In [1]: import numpy as np

In [2]: np.set_printoptions(precision=3, suppress=True, linewidth=100, legacy="1.25")

In [3]: def rnd(a):
   ...:     return np.round(a, 3) + 0
   ...: 

In [4]: X = np.loadtxt("x.csv", delimiter=",")

In [5]: print(X)
[[-1.  0.  1.  2.  3.]
 [ 4.  5.  6.  7.  8.]
 [ 9. 10. 11. 12. 13.]
 [14. 15. 16. 17. 18.]]

In [6]: left, sigma, VT = np.linalg.svd(X)

In [7]: print(np.argmax(sigma[:-1] / (sigma[1:] + 1e-6)) + 1)
2

In [8]: print(rnd(sigma))
[45.805  3.452  0.     0.   ]

In [9]: out = left[:, :2] @ np.diag(sigma[:2]) @ VT[:2]

In [10]: print(rnd(np.linalg.norm(X - out) / np.linalg.norm(X)))
0.0

In [11]: print(np.linalg.matrix_rank(X, rtol=0.05))
2

In [12]: print(rnd(out))
[[-1.  0.  1.  2.  3.]
 [ 4.  5.  6.  7.  8.]
 [ 9. 10. 11. 12. 13.]
 [14. 15. 16. 17. 18.]]

In [13]: left, sigma, VT = np.linalg.svd(X)

In [14]: evecs = VT[:(sigma > 1e-8).sum()]

In [15]: rng = np.random.default_rng(1215)

In [16]: x0 = X[2] + -3 * X[3] + rng.integers(2) * np.eye(5)[3]

In [17]: print(x0)
[-33. -35. -37. -39. -41.]

In [18]: print(np.linalg.matrix_rank(np.vstack([X, x0])))
2

In [19]: print(rnd(np.diag(evecs.T @ evecs)))
[0.6 0.3 0.2 0.3 0.6]

In [20]: print(rnd(np.linalg.norm(x0 - evecs.T @ evecs @ x0)))
0.0

In [21]: t = np.radians(135)

In [22]: r_ = np.eye(5)

In [23]: r_[1, 1] = r_[0, 0] = np.cos(t)

In [24]: r_[1, 0], r_[0, 1] = -np.sin(t), np.sin(t)

In [25]: print(rnd(r_))
[[-0.707  0.707  0.     0.     0.   ]
 [-0.707 -0.707  0.     0.     0.   ]
 [ 0.     0.     1.     0.     0.   ]
 [ 0.     0.     0.     1.     0.   ]
 [ 0.     0.     0.     0.     1.   ]]

In [26]: out = X @ r_.T

In [27]: print(rnd(np.linalg.det(r_)), rnd(np.trace(r_)))
1.0 1.586

In [28]: print(rnd(out))
[[  0.707   0.707   1.      2.      3.   ]
 [  0.707  -6.364   6.      7.      8.   ]
 [  0.707 -13.435  11.     12.     13.   ]
 [  0.707 -20.506  16.     17.     18.   ]]

In [29]: print(np.allclose(np.linalg.norm(X, axis=1), np.linalg.norm(out, axis=1)))
True

In [30]: mat = np.load("a.npy")

In [31]: print(rnd(mat))
[[ 2.937  0.329  0.08   0.003 -0.076  0.213]
 [ 0.329  1.118 -0.365 -0.057  0.623 -0.583]
 [ 0.08  -0.365  2.683 -0.397 -0.027 -0.262]
 [ 0.003 -0.057 -0.397  2.164 -0.051  0.465]
 [-0.076  0.623 -0.027 -0.051  2.592 -0.397]
 [ 0.213 -0.583 -0.262  0.465 -0.397  0.505]]

In [32]: print(np.argsort(-np.linalg.norm(mat, axis=0).round(6), kind="stable")[:3])
[0 2 4]

In [33]: print([round(float(x), 3) for x in np.linalg.svd(mat, compute_uv=False)[:3]])
[3.0, 3.0, 3.0]
